% python3 -q
>>> import numpy as np
>>> np.set_printoptions(precision=2, suppress=True, linewidth=200, legacy="1.25")
>>> W0 = np.load("m.npy")
>>> print(W0.round(2) + 0)
[[ 0.41 -0.37  0.01  0.16 -0.03  0.06  0.27]
 [-0.37  0.44  0.   -0.1   0.29  0.01 -0.1 ]
 [ 0.01  0.    0.96 -0.02 -0.03  0.19 -0.04]
 [ 0.16 -0.1  -0.02  0.08  0.09  0.05  0.16]
 [-0.03  0.29 -0.03  0.09  0.65  0.15  0.33]
 [ 0.06  0.01  0.19  0.05  0.15  0.09  0.12]
 [ 0.27 -0.1  -0.04  0.16  0.33  0.12  0.36]]
>>> def softmax(z):
...     e = np.exp(z - z.max(axis=-1, keepdims=True))
...     return e / e.sum(axis=-1, keepdims=True)
... 
>>> print(softmax(W0[1]))
[0.09 0.21 0.14 0.12 0.18 0.14 0.12]
>>> print(np.round(softmax(10 * W0[1]), 2) + 0)
[0.   0.8  0.01 0.   0.17 0.01 0.  ]
>>> print(softmax(W0).sum(axis=1))
[1. 1. 1. 1. 1. 1. 1.]
>>> print(softmax(W0[1] + 4))
[0.09 0.21 0.14 0.12 0.18 0.14 0.12]
>>> att = W0 @ W0.T / np.sqrt(7)
>>> print(softmax(att + np.triu(np.full(att.shape, -np.inf), 1)))
[[1.   0.   0.   0.   0.   0.   0.  ]
 [0.42 0.58 0.   0.   0.   0.   0.  ]
 [0.29 0.29 0.42 0.   0.   0.   0.  ]
 [0.26 0.24 0.25 0.25 0.   0.   0.  ]
 [0.18 0.21 0.18 0.19 0.24 0.   0.  ]
 [0.16 0.16 0.17 0.16 0.17 0.17 0.  ]
 [0.15 0.13 0.13 0.14 0.15 0.14 0.15]]
>>> X = np.load("out9.npy")
>>> print(X)
[[-1.2   1.6  -0.3  -2.  ]
 [-0.6  -1.2  -1.    0.  ]
 [-1.9  -1.1  -1.8   0.3 ]
 [ 0.05 -2.02 -0.16  0.1 ]
 [ 0.1  -2.   -0.1   0.2 ]
 [ 0.2  -0.3  -1.1  -0.5 ]]
>>> x0 = np.array([3, 3, -3, 2])
>>> target = X @ x0
>>> b, lr = np.zeros(4), 1 / np.linalg.norm(X, 2) ** 2
>>> for i in range(60):
...     b -= lr * X.T @ (X @ b - target)
...     if i % 10 == 0: print(i, round(np.linalg.norm(X @ b - target), 2))
... 
0 5.41
10 2.46
20 1.25
30 0.66
40 0.35
50 0.18
>>> print(round(float(np.linalg.cond(X)), 2))
4.04
>>> out = np.array([[-1, 4, 3], [1, 3, 5], [-3, 2, 0], [-1, 4, 2]])
>>> print(np.vstack([X, out.T]).shape)
(9, 4)
>>> M = np.load("arr.npy")
>>> print(M)
[[3. 1. 1. 1.]
 [1. 3. 1. 1.]
 [1. 1. 3. 1.]
 [1. 1. 1. 3.]]
>>> evals, vecs = np.linalg.eigh(M)
>>> print(np.abs(vecs[:, -1]).round(6).argmax())
0
>>> print(np.round(vecs.T @ M @ vecs, 2) + 0)
[[2. 0. 0. 0.]
 [0. 2. 0. 0.]
 [0. 0. 2. 0.]
 [0. 0. 0. 6.]]
>>> print(evals)
[2. 2. 2. 6.]
>>> print(np.round(vecs.T @ vecs, 2) + 0)
[[1. 0. 0. 0.]
 [0. 1. 0. 0.]
 [0. 0. 1. 0.]
 [0. 0. 0. 1.]]
>>> print(np.linalg.eigvalsh(M @ M))
[ 4.  4.  4. 36.]
>>> print(np.linalg.eigvalsh(M + 2 * np.eye(4)))
[4. 4. 4. 8.]
>>> print(np.linalg.svd(M, compute_uv=False))
[6. 2. 2. 2.]
>>> print(np.abs(vecs[:, -1]))
[0.5 0.5 0.5 0.5]
>>> print(round(float(evals.sum()), 2), np.trace(M))
12.0 12.0
>>> print(np.unique(evals.round(6) + 0, return_counts=True)[1])
[3 1]
